% ipython --no-banner

In [1]: import numpy as np

In [2]: from numpy import linalg as LA

In [3]: np.set_printoptions(precision=2, suppress=True, linewidth=100)

In [4]: mat = np.load("out15.npy")

In [5]: print(mat)
[[ 3  1  0  0]
 [-1 -1  0  0]
 [ 0  0  3  1]
 [ 0  0 -1 -1]]

In [6]: # 2 groups of indices that never mix

In [7]: T = np.stack([mat, -1 * mat, mat[::-1]])

In [8]: print(LA.matrix_rank(T.reshape(3, -1)))
2

In [9]: print(np.einsum("bij,cij->bc", T, T))
[[ 24 -24   0]
 [-24  24   0]
 [  0   0  24]]

In [10]: print(LA.det(T))
[4. 4. 4.]

In [11]: print(T.sum(axis=0))
[[ 0  0 -1 -1]
 [ 0  0  3  1]
 [-1 -1  0  0]
 [ 3  1  0  0]]

In [12]: print((T @ mat.T).shape)
(3, 4, 4)

In [13]: print(T.shape)
(3, 4, 4)

In [14]: x0 = np.array([-2, 2, -1, -2])

In [15]: a = np.maximum(mat @ x0, 0)

In [16]: print(a)
[0 0 0 3]

In [17]: print(mat.T @ a)
[ 0  0 -3 -3]

In [18]: print(np.tanh(mat @ x0))
[-1.  0. -1.  1.]

In [19]: print(mat * (a > 1e-9)[:, None])
[[ 0  0  0  0]
 [ 0  0  0  0]
 [ 0  0  0  0]
 [ 0  0 -1 -1]]

In [20]: print(np.flatnonzero(LA.matrix_power((mat != 0) + (mat.T != 0) + np.eye(4), 4)[3]))
[2 3]

In [21]: W0 = np.diag(np.array([0, 0, 1, 2, 4, 3, 2, 3, 5, 0, 0, 1, 5])) + 2 * np.eye(13, k=1) + 2 * np.eye(13, k=-1)

In [22]: print(W0)
[[0. 2. 0. 0. 0. 0. 0. 0. 0. 0. 0. 0. 0.]
 [2. 0. 2. 0. 0. 0. 0. 0. 0. 0. 0. 0. 0.]
 [0. 2. 1. 2. 0. 0. 0. 0. 0. 0. 0. 0. 0.]
 [0. 0. 2. 2. 2. 0. 0. 0. 0. 0. 0. 0. 0.]
 [0. 0. 0. 2. 4. 2. 0. 0. 0. 0. 0. 0. 0.]
 [0. 0. 0. 0. 2. 3. 2. 0. 0. 0. 0. 0. 0.]
 [0. 0. 0. 0. 0. 2. 2. 2. 0. 0. 0. 0. 0.]
 [0. 0. 0. 0. 0. 0. 2. 3. 2. 0. 0. 0. 0.]
 [0. 0. 0. 0. 0. 0. 0. 2. 5. 2. 0. 0. 0.]
 [0. 0. 0. 0. 0. 0. 0. 0. 2. 0. 2. 0. 0.]
 [0. 0. 0. 0. 0. 0. 0. 0. 0. 2. 0. 2. 0.]
 [0. 0. 0. 0. 0. 0. 0. 0. 0. 0. 2. 1. 2.]
 [0. 0. 0. 0. 0. 0. 0. 0. 0. 0. 0. 2. 5.]]

In [23]: rng = np.random.default_rng(3449)

In [24]: B = W0 + rng.integers(-2, 3, (13, 12)) @ rng.integers(-2, 3, (12, 13))

In [25]: print(B)
[[  2.   3.  -6.   5.  -3.  -7.   2.  -3.   4.   0.   7.  14.  -3.]
 [  3.   2.  -3.  10.   1. -15.   5. -10.  -3.  12.  20.  13.  -3.]
 [ -4.  10.   4.   1.  -2.   4.   3.  -2.   6.  -7.   2.  -7.   1.]
 [ 14.   2.  -4.   3.   6.   5.   8.  -7.   4.  -8.  -6.   1.   4.]
 [  6. -10.  -5.   6.   7.   0.  -6.  -3.  -6.  12.   7.   7.   2.]
 [ -4.  -6.   1.  -3.   3.  -7. -10.   3.   2.  -8.   1.  11. -12.]
 [  1.  -5.  -4.   2.   9.  -3.   6.  -6.   6.  -6.   5.  -1.  -4.]
 [ -4.  -2.   3.  -5.  -6.  -6.  -8.   5.  -3.   6.   3.   9.  -4.]
 [ -7.   8.   3.  -6. -18.  -4.  16.   4.  12.   4.   8.  -4. -10.]
 [ -7.   1.   6.   6.   7.  -1.  -3. -11.   1.   1.   7.  -6.   3.]
 [  6.   8.  -4.   5.   3.  -1.   6.  -7.   3.  -7.   4.   8.   1.]
 [  7.  -8.  -5.  11.  18. -15.  -2. -22.  -2.   3.   9.  15.   5.]
 [-11.   6.   1.  -7.  -9.  -1.   5.   9.   7.  -1.   2.  -4.  -1.]]

In [26]: print(LA.matrix_rank(B - W0, tol=1e-8))
12

In [27]: r0, v = W0[3], W0[4]

In [28]: print(r0 @ v)
12.0

In [29]: pr = (r0 @ v) / (r0 @ r0) * r0

In [30]: print((v - pr) @ r0)
0.0

In [31]: print(np.round(LA.norm(r0 + v) ** 2 + LA.norm(r0 - v) ** 2, 2))
72.0

In [32]: Q, vecs = LA.qr(W0[:, :11])[0], LA.qr(W0[:, 11:])[0]

In [33]: sig = LA.svd(Q.T @ vecs, compute_uv=False)

In [34]: print(sig)
[0.99 0.29]

In [35]: print(round(LA.norm(Q @ Q.T - vecs @ vecs.T, 2), 2))
1.0

In [36]: print(np.degrees(np.arccos(sig.clip(0, 1))))
[ 8.97 73.12]

In [37]: arr = np.load("x.npy")

In [38]: print(arr)
[[ 0.93 -2.49  0.87  0.39 -0.28  1.35 -0.27]
 [ 0.78 -0.05 -0.28 -0.34 -0.23 -0.76 -0.47]
 [ 0.11 -0.28 -0.01  0.13 -0.81  0.15 -0.04]
 [ 0.89  0.34 -0.12 -0.85  2.65 -1.25 -0.56]
 [ 0.58  0.72 -0.25 -0.78  2.28 -1.28 -0.42]
 [ 0.79  0.52 -0.83 -0.31 -2.17 -1.29 -0.56]
 [ 2.4  -0.62 -0.79 -0.76 -1.88 -1.9  -1.4 ]
 [ 0.65 -1.03  0.65 -0.29  2.7   0.27 -0.25]
 [-0.31 -0.29 -0.3   0.71 -4.06  0.61  0.19]
 [-0.01 -1.55  0.75  0.53 -0.16  1.45  0.19]
 [-0.89  0.57  0.65 -0.27  4.56  0.37  0.51]]

In [39]: print(np.abs(np.diag(LA.qr(arr)[1])) > 1e-9)
[ True  True  True False False False False]

In [40]: rank = LA.matrix_rank(arr)

In [41]: print(rank)
3

In [42]: ns = LA.svd(arr)[2][rank:].T

In [43]: print([int(LA.matrix_rank(arr[:, :j + 1])) for j in range(7)])
[1, 2, 3, 3, 3, 3, 3]

In [44]: print([int(LA.matrix_rank(arr[:i])) for i in range(1, len(arr) + 1)])
[1, 2, 3, 3, 3, 3, 3, 3, 3, 3, 3]

In [45]: print(np.allclose(arr @ ns, 0))
True

In [46]: labels = rng.permutation(13)

In [47]: print(labels)
[11  0 10  9 12  5  1  7  2  4  3  8  6]

In [48]: B = W0[labels][:, labels]

In [49]: print(np.allclose(B, W0))
False

In [50]: B = np.array([[3, 3, 2],
    ...:     [0, 3, 2],
    ...:     [0, 0, 1],
    ...:     [2, 1, 2],
    ...:     [3, 2, 0],
    ...:     [3, 3, 0],
    ...:     [3, 2, 2]])

In [51]: print(np.vstack([arr, B.T]).shape)
(14, 7)

In [52]: print([round(float(x), 2) for x in LA.svd(arr, compute_uv=False)[:3]])
[8.27, 5.25, 3.96]

In [53]: X = np.loadtxt("dump.csv", delimiter=",")

In [54]: print(X)
[[46.  0. 63. 21. 14.]
 [ 0. -3.  0.  0.  0.]
 [63.  0. 78. 27. 18.]
 [21.  0. 27.  6.  6.]
 [14.  0. 18.  6.  1.]]

In [55]: # symmetric, so the eigenvalues are real

In [56]: C2 = X.T @ X

In [57]: print(LA.matrix_rank(C2))
5

In [58]: print(LA.svd(X, compute_uv=False) ** 2)
[19600.     9.     9.     9.     9.]

In [59]: print(LA.eigvalsh(C2)[::-1])
[19600.     9.     9.     9.     9.]

In [60]: vals, vecs = LA.eigh(X)

In [61]: x0 = np.array([-2, 2, 2, -3, -3])

In [62]: print(np.round(x0 @ X @ x0 / (x0 @ x0), 2), round(float(vals[0]), 2), vals[-1])
1.03 -3.0 140.0

In [63]: print(np.round(vecs * np.abs(vals) @ vecs.T, 2) + 0)
[[49.94  0.   60.36 20.12 13.41]
 [ 0.    3.    0.    0.    0.  ]
 [60.36  0.   80.6  25.87 17.24]
 [20.12  0.   25.87 11.62  5.75]
 [13.41  0.   17.24  5.75  6.83]]

In [64]: print(vecs * np.maximum(vals, 0) @ vecs.T)
[[47.97  0.   61.68 20.56 13.71]
 [ 0.    0.    0.    0.    0.  ]
 [61.68  0.   79.3  26.43 17.62]
 [20.56  0.   26.43  8.81  5.87]
 [13.71  0.   17.62  5.87  3.92]]

In [65]: print((np.sign(vecs[:, -1].round(6)) == np.sign(vecs[0, -1].round(6))).astype(int))
[1 0 1 1 1]

In [66]: print(LA.eigvalsh(X[1:, 1:]))
[-3. -3. -3. 91.]

In [67]: print(x0 @ X @ x0)
31.0

In [68]: left, sig, Vh = LA.svd(X)

In [69]: print(sig)
[140.   3.   3.   3.   3.]

In [70]: B = left[:, :1] @ np.diag(sig[:1]) @ Vh[:1]

In [71]: print(np.abs(X - B).max())
3.0

In [72]: print(B)
[[47.97  0.   61.68 20.56 13.71]
 [ 0.    0.    0.    0.    0.  ]
 [61.68  0.   79.3  26.43 17.62]
 [20.56  0.   26.43  8.81  5.87]
 [13.71  0.   17.62  5.87  3.92]]

In [73]: print(LA.matrix_rank(B))
1

In [74]: print(B @ B)
[[ 6716.08     0.    8634.97  2878.32  1918.88]
 [    0.       0.       0.       0.       0.  ]
 [ 8634.97     0.   11102.1   3700.7   2467.13]
 [ 2878.32     0.    3700.7   1233.57   822.38]
 [ 1918.88     0.    2467.13   822.38   548.25]]

In [75]: print(round(LA.det(B), 2))
0.0

In [76]: B = X + rng.integers(-2, 3, (5, 1)) @ rng.integers(-2, 3, (1, 5))

In [77]: print(B)
[[48. -2. 62. 22. 14.]
 [ 2. -5. -1.  1.  0.]
 [65. -2. 77. 28. 18.]
 [21.  0. 27.  6.  6.]
 [10.  4. 20.  4.  1.]]

In [78]: print(B - X)
[[ 2. -2. -1.  1.  0.]
 [ 2. -2. -1.  1.  0.]
 [ 2. -2. -1.  1.  0.]
 [ 0.  0.  0.  0.  0.]
 [-4.  4.  2. -2.  0.]]

In [79]: print(LA.matrix_rank(B - X, tol=1e-8))
1

In [80]: print(np.round(LA.svd(B - X, compute_uv=False), 2) + 0)
[8.37 0.   0.   0.   0.  ]

In [81]: print(np.abs(B - X).sum(axis=1))
[ 6.  6.  6.  0. 12.]

In [82]: M = np.loadtxt("data.csv", delimiter=",")

In [83]: print(M)
[[-1.3   1.1   1.4   0.2   0.3  -0.2   1.7  -0.3   1.4  -0.4   2.1  -0.2   0.5 ]
 [ 0.9   0.1   0.3   1.3  -1.3  -1.5  -0.1  -1.6  -0.1   1.1   0.   -1.6   0.8 ]
 [-1.1  -1.3   0.4   0.5  -0.2   0.2   0.6   0.4   0.8  -1.3  -1.9   0.6   0.2 ]
 [-0.4  -0.3  -0.7  -0.1   0.9   0.4   1.4  -0.4   0.4  -0.1  -3.    0.1   0.4 ]
 [ 0.07 -0.23 -0.82 -1.18 -1.17  0.17  0.17  0.39  1.22  0.2  -0.22 -0.45  0.89]
 [ 1.2   1.1  -0.4   2.1   1.3  -2.    1.5   1.2   1.5  -0.5   0.   -1.1  -0.1 ]
 [ 0.   -0.1  -0.8  -1.2  -1.2   0.2   0.2   0.3   1.3   0.3  -0.3  -0.4   0.9 ]
 [ 0.4  -2.   -1.5  -0.2   0.7   0.5  -1.2   0.3  -0.4   0.8  -1.1  -0.7  -0.5 ]
 [ 0.3   0.5   0.6   0.8   0.   -3.1  -0.3   0.2  -0.4  -1.4  -0.5   0.8  -0.9 ]
 [ 0.2  -0.4   0.9  -1.3  -0.6   1.6  -2.3   1.   -0.5  -0.8   1.3  -1.3   0.1 ]
 [-0.4   0.2   0.3  -0.7  -0.4  -1.    0.1  -0.8   0.7  -1.4   1.   -0.4  -0.5 ]
 [ 0.6  -1.4  -0.2  -1.9  -1.   -0.1   0.3   0.2  -0.8  -2.    2.    0.9   0.3 ]
 [ 0.8  -0.1  -0.1  -1.7  -0.4   0.3  -0.6   0.1   2.9  -0.7   0.6   0.9   1.1 ]
 [ 0.6   1.1  -0.3  -0.6  -0.2   0.8  -0.7   2.5  -0.1   1.3   0.    0.5  -0.2 ]
 [-0.6  -0.8  -1.8  -1.5  -0.4   0.3   0.1  -0.6   0.   -0.6  -0.1   0.2  -1.2 ]]

In [84]: x0 = np.array([-6, 8, 9, 6, 4, -8, 7, 7, 9, 2, -1, 4, -5])

In [85]: target = M @ x0

In [86]: b, lr = np.zeros(13), 1 / LA.norm(M, 2) ** 2

In [87]: for i in range(30):
    ...:     b -= lr * M.T @ (M @ b - target)
    ...:     if i % 10 == 0: print(i, round(LA.norm(M @ b - target), 2))
    ...: 
0 37.04
10 6.95
20 4.07

In [88]: print(round(float(LA.cond(M)), 2))
23.18

In [89]: print(b)
[-6.48  9.97  6.47  7.44  4.11 -7.14  5.76  6.42  8.19 -0.07 -0.85  4.35 -2.7 ]

In [90]: m1 = np.loadtxt("block5.csv", delimiter=",")

In [91]: print(m1)
[[2. 0. 0. 1. 0. 2. 0. 1. 0. 2. 2. 0. 0. 1.]
 [1. 1. 0. 1. 1. 2. 1. 1. 0. 1. 0. 2. 0. 0.]
 [0. 0. 2. 0. 1. 2. 1. 1. 1. 1. 1. 0. 0. 0.]
 [2. 2. 2. 0. 2. 2. 0. 0. 2. 2. 0. 1. 2. 2.]
 [0. 1. 0. 1. 1. 2. 0. 0. 2. 2. 1. 0. 1. 0.]
 [0. 0. 0. 0. 2. 2. 1. 1. 2. 1. 2. 2. 1. 2.]
 [0. 0. 2. 2. 1. 0. 2. 2. 1. 2. 1. 0. 0. 1.]
 [2. 1. 2. 1. 1. 2. 1. 0. 0. 1. 2. 1. 2. 1.]
 [2. 2. 0. 0. 0. 2. 0. 0. 0. 1. 2. 2. 2. 0.]
 [2. 2. 2. 1. 0. 0. 2. 0. 1. 2. 0. 1. 2. 1.]
 [0. 1. 0. 1. 0. 1. 0. 1. 1. 1. 2. 2. 0. 2.]
 [0. 0. 0. 1. 1. 0. 0. 0. 1. 1. 1. 2. 0. 0.]
 [2. 0. 0. 1. 1. 1. 0. 1. 2. 0. 1. 2. 2. 2.]
 [1. 0. 2. 1. 0. 0. 0. 1. 1. 1. 1. 1. 2. 0.]]

In [92]: Q, vecs = LA.qr(m1[:, :10])[0], LA.qr(m1[:, 10:])[0]

In [93]: sig = LA.svd(Q.T @ vecs, compute_uv=False)

In [94]: print(np.degrees(np.arccos(sig.clip(0, 1))))
[ 9.85 32.01 35.35 62.42]

In [95]: print(round(float(LA.norm(Q @ Q.T - vecs @ vecs.T, 2)), 2))
1.0

In [96]: print(sig)
[0.99 0.85 0.82 0.46]

In [97]: print((sig > 0.9).sum())
1

In [98]: left, sig, Vh = LA.svd(m1, full_matrices=False)

In [99]: print(np.round(np.sqrt((sig ** 2).sum()), 2), round(float(LA.norm(m1)), 2))
17.35 17.35

In [100]: print(left.shape, sig.shape, Vh.shape)
(14, 14) (14,) (14, 14)

In [101]: print(np.allclose(left * sig @ Vh, m1))
True

In [102]: print(np.abs(Vh[0]))
[0.3  0.22 0.24 0.19 0.22 0.36 0.16 0.16 0.28 0.34 0.3  0.31 0.31 0.26]

In [103]: print(sig / sig[0])
[1.   0.36 0.36 0.28 0.26 0.21 0.19 0.19 0.16 0.12 0.1  0.08 0.06 0.03]

In [104]: print(np.cumsum(sig ** 2) / np.sum(sig ** 2))
[0.63 0.71 0.8  0.85 0.89 0.92 0.94 0.96 0.98 0.99 0.99 1.   1.   1.  ]

In [105]: x0 = np.array([0, 1, 0, 2, 0, 1, 2, 2, 2, 2, 2, 1, 2, 0])

In [106]: target = m1 @ x0

In [107]: print(target)
[14. 13. 12. 17. 17. 20. 20. 18. 16. 19. 16. 10. 17. 15.]

In [108]: print(np.round(LA.solve(m1, m1[:, 13]), 2) + 0)
[0. 0. 0. 0. 0. 0. 0. 0. 0. 0. 0. 0. 0. 1.]

In [109]: print(np.round(LA.solve(m1, target), 2) + 0)
[0. 1. 0. 2. 0. 1. 2. 2. 2. 2. 2. 1. 2. 0.]

In [110]: print(np.round(LA.solve(m1.T, m1[5]), 2) + 0)
[0. 0. 0. 0. 0. 1. 0. 0. 0. 0. 0. 0. 0. 0.]

In [111]: B = LA.invert(m1)
---------------------------------------------------------------------------
AttributeError                            Traceback (most recent call last)
Cell In[111], line 1
----> 1 B = LA.invert(m1)

AttributeError: module 'numpy.linalg' has no attribute 'invert'

In [112]: B = LA.inv(m1)

In [113]: print(np.round(LA.slogdet(m1)[0], 2))
-1.0

In [114]: print(np.allclose(B, m1.T))
False

In [115]: C2 = m1.T @ m1

In [116]: print(np.diag(C2))
[26. 16. 24. 13. 15. 34. 12. 11. 22. 28. 26. 28. 26. 20.]

In [117]: print(np.trace(C2), (m1 ** 2).sum())
301.0 301.0

In [118]: print((m1 @ m1.T).shape)
(14, 14)

In [119]: E = np.loadtxt("sample17.csv", delimiter=",")

In [120]: print(E)
[[  2.47   2.14  -2.45  -6.39   5.78  -8.76  -2.38   3.87   4.36   6.3 ]
 [  5.91  -0.26  -3.24  -8.91  10.3   -3.47  -5.01   6.16   2.66   1.78]
 [  6.38   6.05 -10.11  -7.06  12.2   -1.83  -2.02   0.99   2.46  -2.06]
 [  1.41   5.2   -0.22  -2.76  -0.14  -1.97   2.09   1.65  -1.33  -0.3 ]
 [  3.16  -1.39  -2.51  -6.85  11.4  -11.83  -0.58   9.67   0.84   6.  ]
 [  4.16   4.09  -3.69  -6.46   5.2   -2.12  -2.97   1.4    3.15   1.08]
 [ -1.05   0.47   7.04  -1.51  -3.63  -5.25   4.21   7.25  -4.88   2.44]
 [  4.19   3.96  -6.34  -4.35  10.97  -4.58   3.22   5.6   -3.38  -2.41]
 [  2.7    3.59   1.82  -2.48   0.11   3.41   3.25   4.14  -6.37  -5.75]
 [  3.52  12.69  -7.17  -1.69   0.1    6.24   2.89  -6.11  -1.28  -7.98]
 [  4.68   9.37  -9.88  -3.66   8.44  -0.05   2.6   -1.11  -1.01  -5.13]]

In [121]: print(np.allclose(E[:-1].T @ LA.lstsq(E[:-1].T, E[-1])[0], E[-1]))
True

In [122]: print(LA.lstsq(E[:-1].T, E[-1])[2])
5

In [123]: print(np.unique(E.round(6), axis=0).shape)
(11, 10)

In [124]: try:
     ...:     LA.inv(E)
     ...: except LA.LinAlgError as e:
     ...:     print(e)
     ...: 
Last 2 dimensions of the array must be square

In [125]: print(np.abs(np.diag(LA.qr(E)[1])) > 1e-9)
[ True  True  True  True  True False False False False False]
